% python3 -q
>>> import numpy as np
>>> np.set_printoptions(precision=2, suppress=True, linewidth=140, legacy="1.25")
>>> arr = np.array([[8.52, -2.71, 4.77],
...     [6.64, -2.15, 4.23],
...     [5.9, -1.98, 3.96],
...     [3.15, -1.5, 2.6],
...     [0.04, -0.68, 0.08],
...     [0.0, -0.57, 0.02],
...     [0.93, 2.24, 1.22],
...     [1.45, 3.24, 1.99],
...     [1.98, 4.24, 2.81],
...     [4.56, 9.13, 7.27],
...     [8.27, 16.55, 14.56],
...     [15.94, 33.63, 32.02],
...     [28.4, 65.56, 65.35]])
>>> arr
array([[ 8.52, -2.71,  4.77],
       [ 6.64, -2.15,  4.23],
       [ 5.9 , -1.98,  3.96],
       [ 3.15, -1.5 ,  2.6 ],
       [ 0.04, -0.68,  0.08],
       [ 0.  , -0.57,  0.02],
       [ 0.93,  2.24,  1.22],
       [ 1.45,  3.24,  1.99],
       [ 1.98,  4.24,  2.81],
       [ 4.56,  9.13,  7.27],
       [ 8.27, 16.55, 14.56],
       [15.94, 33.63, 32.02],
       [28.4 , 65.56, 65.35]])
>>> th = np.radians(30)
>>> r_ = np.eye(3)
>>> r_[0, 0] = r_[2, 2] = np.cos(th)
>>> r_[0, 2], r_[2, 0] = -np.sin(th), np.sin(th)
>>> r_
array([[ 0.87,  0.  , -0.5 ],
       [ 0.  ,  1.  ,  0.  ],
       [ 0.5 ,  0.  ,  0.87]])
>>> A2 = arr @ r_.T
>>> np.linalg.svd(arr, compute_uv=False), np.linalg.svd(A2, compute_uv=False)
(array([112.16,  14.26,   3.28]), array([112.16,  14.26,   3.28]))
>>> np.round(np.linalg.det(r_), 2), round(float(np.trace(r_)), 2)
(1.0, 2.73)
>>> cen = arr - arr.mean(axis=0)
>>> vecs = np.linalg.svd(cen)[2][:1]
>>> A2 = cen - cen @ vecs.T @ vecs
>>> np.diag(vecs.T @ vecs)
array([0.07, 0.49, 0.44])
>>> A2.std(axis=0)
array([2.32, 1.96, 1.24])
>>> idx = arr[:, 2] > np.median(arr[:, 2])
>>> u = arr[idx].mean(axis=0) - arr[~idx].mean(axis=0)
>>> np.argsort(-np.abs(u).round(6), kind="stable")
array([2, 1, 0])
>>> print(u)
[10.13 19.29 19.56]
>>> ((arr - arr.mean(axis=0)) @ u > 0).astype(int)
array([0, 0, 0, 0, 0, 0, 0, 0, 0, 0, 1, 1, 1])
>>> A2 = np.array([[2, 0, 2, 1], [-2, -1, 3, -2], [-1, -2, -1, 0], [1, 3, 2, 2]])
>>> J = np.triu(A2, 1)
>>> print(J)
[[ 0  0  2  1]
 [ 0  0  3 -2]
 [ 0  0  0  0]
 [ 0  0  0  0]]
>>> # triangular: eigenvalues sit on the diagonal
>>> A2 = np.array([[2, 0], [0, 1]])
>>> cent = np.kron(A2, J)
>>> np.linalg.matrix_rank(cent)
4
>>> A = np.load("arr.npy")
>>> A
array([[6, 5],
       [5, 2]])
>>> # symmetric, so the eigenvalues are real
>>> O = A.astype(float).copy()
>>> for j in range(2):
...     O[:, j] -= O[:, :j] @ (O[:, :j].T @ O[:, j])
...     O[:, j] /= np.linalg.norm(O[:, j])
... 
>>> np.round(O.T @ A, 2) + 0
array([[7.81, 5.12],
       [0.  , 1.66]])
>>> print(O)
[[ 0.77  0.64]
 [ 0.64 -0.77]]
>>> [round(float(np.linalg.det(A[:i, :i])), 2) + 0 for i in range(1, 3)]
[6.0, -13.0]
>>> np.all(np.linalg.eigvalsh(A) > 0)
False
>>> u = np.array([-3, -1])
>>> A2 = A + np.outer(u, np.eye(2)[1])
>>> A2
array([[6., 2.],
       [5., 1.]])
>>> np.round(np.linalg.det(A2) / np.linalg.det(A), 2), round(1 + np.linalg.solve(A, u)[1], 2)
(0.31, 0.31)
>>> np.abs(A).max()
6
>>> np.linalg.matrix_rank(A)
2
>>> round(np.linalg.norm(A), 2)
9.49
>>> print(A.shape)
(2, 2)
>>> A2 = np.array([[4, 0, 3], [6, 9, 1]])
>>> np.einsum("ik,kj->ji", A, A2)
array([[54, 32],
       [45, 18],
       [23, 17]])
>>> print(np.linalg.matrix_rank(A @ A2))
2
>>> print(np.vstack([A, A2.T]).shape)
(5, 2)
>>> X = np.loadtxt("a.csv", delimiter=",")
>>> print(X)
[[-5.  7.]
 [ 0.  2.]]
>>> O, vecs = np.linalg.qr(X[:, :1])[0], np.linalg.qr(X[:, 1:])[0]
>>> sig = np.linalg.svd(O.T @ vecs, compute_uv=False)
>>> (sig > 0.9).sum()
1
>>> def softmax(z):
...     e = np.exp(z - z.max(axis=-1, keepdims=True))
...     return e / e.sum(axis=-1, keepdims=True)
... 
>>> np.round(softmax(10 * X[0]), 2) + 0
array([0., 1.])
>>> np.round(softmax(X[0]), 2) + 0
array([0., 1.])
>>> S = X @ X.T / np.sqrt(2)
>>> np.round(softmax(S), 2) + 0
array([[1., 0.],
       [1., 0.]])
>>> print(np.round(softmax(S + np.triu(np.full(S.shape, -np.inf), 1)), 2) + 0)
[[1. 0.]
 [1. 0.]]
>>> softmax(S)[0] @ X
array([-5.,  7.])
>>> A2 = np.array([[-5, 4, 8], [4, 4, 2], [1, -5, 6]])
>>> M = np.triu(A2, 1)
>>> M
array([[0, 4, 8],
       [0, 0, 2],
       [0, 0, 0]])
>>> # triangular, det is the product of the diagonal
>>> np.linalg.lstsq(M[:-1].T, M[-1])[2]
2
>>> np.abs(np.diag(np.linalg.qr(M)[1])) > 1e-9
array([False, False, False])
>>> np.unique(M.round(6), axis=0).shape
(3, 3)
>>> np.round(M @ np.linalg.pinv(M) @ M, 2) + 0
array([[0., 4., 8.],
       [0., 0., 2.],
       [0., 0., 0.]])
>>> F = np.load("out10.npy")
>>> print(F)
[[-2.71  2.01 -3.69]
 [ 1.52  0.05 -4.76]
 [ 1.71 -0.06 -4.7 ]
 [ 3.3  -2.2   3.04]
 [ 0.78 -1.22  4.79]
 [-4.15  1.74  2.17]
 [-3.24  2.18 -3.12]
 [ 0.71  0.49 -4.93]
 [-4.15  1.73  2.2 ]
 [-3.81  1.43  2.91]
 [ 0.04  0.83 -4.93]
 [-0.26 -0.72  4.94]]
>>> # rows and columns are dependent
>>> D = np.linalg.norm(F[:, None] - F[None], axis=-1)
>>> D[:5, :5]
array([[0.  , 4.78, 4.99, 9.96, 9.72],
       [4.78, 0.  , 0.23, 8.32, 9.66],
       [4.99, 0.23, 0.  , 8.19, 9.6 ],
       [9.96, 8.32, 8.19, 0.  , 3.21],
       [9.72, 9.66, 9.6 , 3.21, 0.  ]])
>>> print(np.linalg.norm(F - F.mean(axis=0), axis=1))
[3.97 4.9  4.95 6.11 5.81 4.42 3.91 4.69 4.43 4.61 4.52 5.62]
>>> D[8].round(6).argsort(kind="stable")[:4]
array([ 8,  5,  9, 11])
>>> np.unravel_index(D.round(6).argmax(), D.shape)
(3, 6)
>>> r = np.linalg.matrix_rank(F)
>>> print(r)
2
>>> null = np.linalg.svd(F)[2][r:].T
>>> [int(np.linalg.matrix_rank(F[:i])) for i in range(1, len(F) + 1)]
[1, 2, 2, 2, 2, 2, 2, 2, 2, 2, 2, 2]
>>> null[:, 0] / null[np.abs(null[:, 0]).round(6).argmax(), 0]
array([0.51, 1.  , 0.17])
>>> print(np.allclose(F @ null, 0))
True
>>> np.linalg.matrix_rank(F.T @ F), np.linalg.matrix_rank(F @ F.T)
(2, 2)
>>> null.shape
(3, 1)
>>> data = np.load("run15.npy")
>>> print(data)
[[-1.05  1.09  4.77]
 [-1.66 -4.51 -1.39]
 [ 4.8  -0.06  1.41]
 [ 3.57 -1.68 -3.08]
 [ 0.19 -4.17 -2.75]
 [-0.17 -4.59  1.97]
 [ 4.33 -1.2  -2.18]
 [ 4.75 -0.61 -1.43]
 [ 0.04  4.9   0.98]
 [ 0.2   4.18 -2.74]
 [-3.6  -3.46  0.2 ]
 [-2.37 -1.78 -4.03]
 [ 2.68 -3.93 -1.55]
 [-0.57  2.7  -4.17]
 [-3.37  2.97  2.21]]
>>> O, r_ = np.linalg.qr(data)
>>> np.trace(O @ O.T)
3.0
>>> np.round(O.T @ O, 2) + 0
array([[1., 0., 0.],
       [0., 1., 0.],
       [0., 0., 1.]])
>>> np.allclose(r_.T @ r_, data.T @ data)
True
>>> np.round(abs(r_[0, 0]), 2), np.round(np.linalg.norm(data[:, 0]), 2)
(10.89, 10.89)
>>> print(O.shape, r_.shape)
(15, 3) (3, 3)
>>> O @ r_
array([[-1.05,  1.09,  4.77],
       [-1.66, -4.51, -1.39],
       [ 4.8 , -0.06,  1.41],
       [ 3.57, -1.68, -3.08],
       [ 0.19, -4.17, -2.75],
       [-0.17, -4.59,  1.97],
       [ 4.33, -1.2 , -2.18],
       [ 4.75, -0.61, -1.43],
       [ 0.04,  4.9 ,  0.98],
       [ 0.2 ,  4.18, -2.74],
       [-3.6 , -3.46,  0.2 ],
       [-2.37, -1.78, -4.03],
       [ 2.68, -3.93, -1.55],
       [-0.57,  2.7 , -4.17],
       [-3.37,  2.97,  2.21]])
>>> np.abs(np.diag(r_))
array([10.89, 12.31,  9.78])
>>> idx = data[:, 0] > np.median(data[:, 0])
>>> u = data[idx].mean(axis=0) - data[~idx].mean(axis=0)
>>> idx.astype(int)
array([0, 0, 1, 1, 1, 0, 1, 1, 0, 1, 0, 0, 1, 0, 0])
>>> print(np.argsort(-np.abs(u).round(6), kind="stable"))
[0 2 1]
>>> ((data - data.mean(axis=0)) @ u > 0).astype(int)
array([0, 0, 1, 1, 1, 0, 1, 1, 0, 0, 0, 0, 1, 0, 0])
